$ python3 -q
>>> import numpy as np
>>> np.set_printoptions(precision=1, suppress=True, linewidth=160, sign=" ")
>>> M = 0.5 ** np.abs(np.subtract.outer(np.arange(5), np.arange(5)))
>>> M
array([[ 1. ,  0.5,  0.2,  0.1,  0.1],
       [ 0.5,  1. ,  0.5,  0.2,  0.1],
       [ 0.2,  0.5,  1. ,  0.5,  0.2],
       [ 0.1,  0.2,  0.5,  1. ,  0.5],
       [ 0.1,  0.1,  0.2,  0.5,  1. ]])
>>> round(np.linalg.norm(M, 1), 1), round(float(np.linalg.norm(M, np.inf)), 1)
(np.float64(2.5), 2.5)
>>> np.linalg.norm(M, axis=0)
array([ 1.2,  1.3,  1.3,  1.3,  1.2])
>>> print(np.round(np.linalg.norm(M[1], 1), 1), np.round(np.linalg.norm(M[1], np.inf), 1))
2.4 1.0
>>> np.round(np.linalg.norm(M, 2), 1)
np.float64(2.3)
>>> np.round(np.linalg.norm(M[1] - M[2]), 1)
np.float64(0.8)
>>> cov = M.T @ M
>>> np.linalg.matrix_rank(cov)
np.int64(5)
>>> J = np.loadtxt("a.csv", delimiter=",")
>>> J
array([[ 3., -3.,  3.],
       [-3., 11., -9.],
       [ 3., -9., 11.]])
>>> rng = np.random.default_rng(61)
>>> labels = rng.permutation(3)
>>> labels
array([ 0,  2,  1])
>>> Y = J[labels][:, labels]
>>> np.sort(np.abs(np.linalg.eigvals(Y)))
array([  2.,   2.,  21.])
>>> np.trace(Y)
np.float64(25.0)
>>> round(np.linalg.det(Y), 1), round(np.linalg.det(J[labels]), 1)
(np.float64(84.0), np.float64(-84.0))
>>> ev, vecs = np.linalg.eig(J)
>>> np.prod(ev)
np.float64(84.0)
>>> np.sort(np.linalg.eigvals(J.T))
array([  2.,   2.,  21.])
>>> print(np.round(J @ vecs[:, 0] - ev[0] * vecs[:, 0], 1) + 0)
[ 0.  0.  0.]
>>> r0, g = J[1], J[0]
>>> r0 @ g
np.float64(-69.0)
>>> p = (r0 @ g) / (r0 @ r0) * r0
>>> print(np.linalg.matrix_rank(np.outer(r0, g)))
1
>>> np.outer(r0, g)
array([[ -9.,   9.,  -9.],
       [ 33., -33.,  33.],
       [-27.,  27., -27.]])
>>> X = np.loadtxt("m.csv", delimiter=",")
>>> X
array([[-0.4,  0.8,  0.7,  0.6,  0.6,  0.1, -0.5,  0.1],
       [ 0.3,  1.4, -0.7,  2.3,  0.4,  0.2,  0.6,  0.6],
       [ 0.8,  0.2, -2.1, -1.8,  0.3, -0.8,  0.8, -0.3],
       [-0.9,  1.9, -0.2,  1.4, -0.2, -1. ,  0.1, -0.2],
       [-0.5,  0.8,  0.1, -0.2, -0.5, -0.6,  0.4,  0.2],
       [ 0. , -2. , -0.5,  2.5, -3. ,  1.5, -2.5, -8.5],
       [ 0. ,  1.2,  0.4, -0.6, -0.2, -0.6, -1.7, -1.3],
       [-1.4, -0.6, -0.4, -1.8, -0.1, -1.2, -0.1,  0.2],
       [ 0.6,  0.5, -0.9,  0.9, -0.7, -1.2, -0.3, -0.2],
       [ 0.3, -0.3, -0.6, -0.9,  1.8,  1.4,  0.7,  1.2],
       [-0.1, -1.1, -0.7, -1.8, -1.4,  1. ,  0.4,  0.9],
       [-0.9, -0.7, -1.8, -1.3,  0.7,  1.4,  0.7, -0.2],
       [-0.5, -0.6,  0.4, -2.2,  1. ,  0.4, -0.3,  0.6],
       [ 0.3, -1.4, -0.1, -0.3, -0.4,  0.6,  0.4, -0.7],
       [ 0.5,  1. , -1.3,  1.2,  0.9, -1. ,  0. ,  0.1],
       [-0.9, -1.9,  0.7, -0.7, -0.2, -0.1,  0.6, -2.3],
       [-0.3, -0.1,  2.6, -1.9,  0. ,  0.7,  0.1,  0. ],
       [-1. ,  0.8, -0.1, -0.7,  1.2,  1.9,  0.8,  0.4],
       [-0.1, -1.3,  0.6, -0.1,  1.2,  0.2,  0.2, -0.9],
       [ 0.3,  0.7, -0.8, -0.6, -0.4, -0.1,  0.7, -0.1],
       [ 0.4, -1.5, -0.1, -0.1, -1. , -0.3,  0.7,  0.9],
       [-0.5, -0.8, -0.5, -1. , -0.8,  1.5, -0.8,  0.4]])
>>> Y = X + rng.integers(-2, 3, (22, 1)) @ rng.integers(-2, 3, (1, 8))
>>> Y
array([[-0.4, -1.2,  1.7,  2.6, -0.4,  1.1, -0.5, -0.9],
       [ 0.3,  1.4, -0.7,  2.3,  0.4,  0.2,  0.6,  0.6],
       [ 0.8, -1.8, -1.1,  0.2, -0.7,  0.2,  0.8, -1.3],
       [-0.9, -0.1,  0.8,  3.4, -1.2,  0. ,  0.1, -1.2],
       [-0.5, -1.2,  1.1,  1.8, -1.5,  0.4,  0.4, -0.8],
       [ 0. ,  2. , -2.5, -1.5, -1. , -0.5, -2.5, -6.5],
       [ 0. ,  1.2,  0.4, -0.6, -0.2, -0.6, -1.7, -1.3],
       [-1.4, -4.6,  1.6,  2.2, -2.1,  0.8, -0.1, -1.8],
       [ 0.6, -3.5,  1.1,  4.9, -2.7,  0.8, -0.3, -2.2],
       [ 0.3, -2.3,  0.4,  1.1,  0.8,  2.4,  0.7,  0.2],
       [-0.1, -5.1,  1.3,  2.2, -3.4,  3. ,  0.4, -1.1],
       [-0.9,  1.3, -2.8, -3.3,  1.7,  0.4,  0.7,  0.8],
       [-0.5, -4.6,  2.4,  1.8, -1. ,  2.4, -0.3, -1.4],
       [ 0.3, -5.4,  1.9,  3.7, -2.4,  2.6,  0.4, -2.7],
       [ 0.5,  5. , -3.3, -2.8,  2.9, -3. ,  0. ,  2.1],
       [-0.9,  2.1, -1.3, -4.7,  1.8, -2.1,  0.6, -0.3],
       [-0.3, -2.1,  3.6,  0.1, -1. ,  1.7,  0.1, -1. ],
       [-1. , -1.2,  0.9,  1.3,  0.2,  2.9,  0.8, -0.6],
       [-0.1, -3.3,  1.6,  1.9,  0.2,  1.2,  0.2, -1.9],
       [ 0.3,  0.7, -0.8, -0.6, -0.4, -0.1,  0.7, -0.1],
       [ 0.4, -3.5,  0.9,  1.9, -2. ,  0.7,  0.7, -0.1],
       [-0.5, -2.8,  0.5,  1. , -1.8,  2.5, -0.8, -0.6]])
>>> np.abs(Y - X).sum(axis=1)
array([  8.,   0.,   8.,   8.,   8.,  16.,   0.,  16.,  16.,   8.,  16.,   8.,  16.,  16.,  16.,  16.,   8.,   8.,   8.,   0.,   8.,   8.])
>>> np.round(np.linalg.svd(Y - X, compute_uv=False), 1) + 0
array([ 22.7,   0. ,   0. ,   0. ,   0. ,   0. ,   0. ,   0. ])
>>> cov = np.cov(Y, rowvar=False)
>>> cov.round(1) + 0
array([[ 0.4,  0.1, -0.2,  0.2,  0. , -0.1,  0. ,  0. ],
       [ 0.1,  7.6, -3.8, -4.6,  3.3, -3.5, -0.4,  1.2],
       [-0.2, -3.8,  3. ,  2.8, -1.7,  1.8,  0.1, -0.5],
       [ 0.2, -4.6,  2.8,  5.5, -2.7,  2.2,  0.1, -0.9],
       [ 0. ,  3.3, -1.7, -2.7,  2.4, -1.4,  0.2,  1.3],
       [-0.1, -3.5,  1.8,  2.2, -1.4,  2.4,  0.2, -0.4],
       [ 0. , -0.4,  0.1,  0.1,  0.2,  0.2,  0.7,  0.9],
       [ 0. ,  1.2, -0.5, -0.9,  1.3, -0.4,  0.9,  2.7]])
>>> round(np.corrcoef(Y[:, 4], Y[:, 2])[0, 1], 1)
np.float64(-0.6)
>>> np.polyfit(Y[:, 4], Y[:, 2], 1)
array([-0.7, -0.1])
>>> np.median(Y, axis=0)
array([-0.1, -1.5,  0.9,  1.5, -0.8,  0.8,  0.3, -0.9])
>>> np.argsort(-Y.std(axis=0).round(6), kind="stable")
array([ 1,  3,  2,  7,  4,  5,  6,  0])
>>> np.linalg.eigvalsh(cov)[::-1]
array([ 16.9,   3.1,   2. ,   1. ,   0.7,   0.4,   0.3,   0.2])
>>> ev, vecs = np.linalg.eigh(cov)
>>> x = np.array([0, 2, 1, 0, 3, 3, 1, 2])
>>> (np.sign(vecs[:, -1].round(6)) == np.sign(vecs[0, -1].round(6))).astype(int)
array([ 1,  1,  0,  0,  1,  0,  0,  1])
>>> r0, g = X[8], X[14]
>>> print(round(r0 @ r0, 1))
4.3
>>> p = (r0 @ g) / (r0 @ r0) * r0
>>> round((g - p) @ r0, 1)
np.float64(0.0)
>>> p
array([ 0.5,  0.4, -0.8,  0.8, -0.6, -1. , -0.3, -0.2])
>>> np.round(g - p, 1) + 0
array([ 0. ,  0.6, -0.5,  0.4,  1.5,  0. ,  0.3,  0.3])
>>> np.linalg.matrix_rank(np.outer(r0, g))
np.int64(1)
>>> mat = np.load("out5.npy")
>>> mat
array([[ 0.,  0.,  0.,  0.,  0.,  2.,  0., -2.,  1.],
       [ 2.,  2.,  1.,  2.,  1.,  2.,  2.,  4., -2.],
       [ 2.,  2.,  0.,  0.,  2.,  1.,  2., -1.,  1.],
       [ 0.,  0.,  0.,  0.,  2.,  2.,  0.,  2.,  5.],
       [ 2.,  0.,  1.,  2.,  0.,  1.,  1., -1., -2.],
       [ 1.,  1.,  1.,  0.,  0.,  2.,  2., -3.,  1.],
       [ 0.,  0.,  1.,  2.,  0.,  2.,  0.,  0.,  5.],
       [ 0.,  0.,  0.,  0.,  0.,  0.,  0.,  1., -3.],
       [ 0.,  0.,  0.,  0.,  0.,  0.,  0.,  3., -1.]])
>>> Y = np.array([[-3, -3],
...     [0, 2],
...     [1, -2],
...     [-2, -2],
...     [-1, 2],
...     [-1, 0],
...     [2, 2],
...     [0, -1],
...     [-1, 2]])
>>> Y.T @ mat.T
array([[ -3.,  -6.,  -6.,  -9.,  -6.,  -1., -10.,   3.,   1.],
       [  4., -10.,   9.,  12., -13.,   6.,   4.,  -7.,  -5.]])
>>> np.einsum("ik,kj->ij", mat, Y)
array([[ -3.,   4.],
       [ -6., -10.],
       [ -6.,   9.],
       [ -9.,  12.],
       [ -6., -13.],
       [ -1.,   6.],
       [-10.,   4.],
       [  3.,  -7.],
       [  1.,  -5.]])
>>> np.einsum("ik,kj->ji", mat, Y)
array([[ -3.,  -6.,  -6.,  -9.,  -6.,  -1., -10.,   3.,   1.],
       [  4., -10.,   9.,  12., -13.,   6.,   4.,  -7.,  -5.]])
>>> np.linalg.matrix_rank(np.vstack([mat, Y.T]))
np.int64(9)
>>> np.vstack([mat, Y.T]).shape
(11, 9)
>>> mat @ Y
array([[ -3.,   4.],
       [ -6., -10.],
       [ -6.,   9.],
       [ -9.,  12.],
       [ -6., -13.],
       [ -1.,   6.],
       [-10.,   4.],
       [  3.,  -7.],
       [  1.,  -5.]])
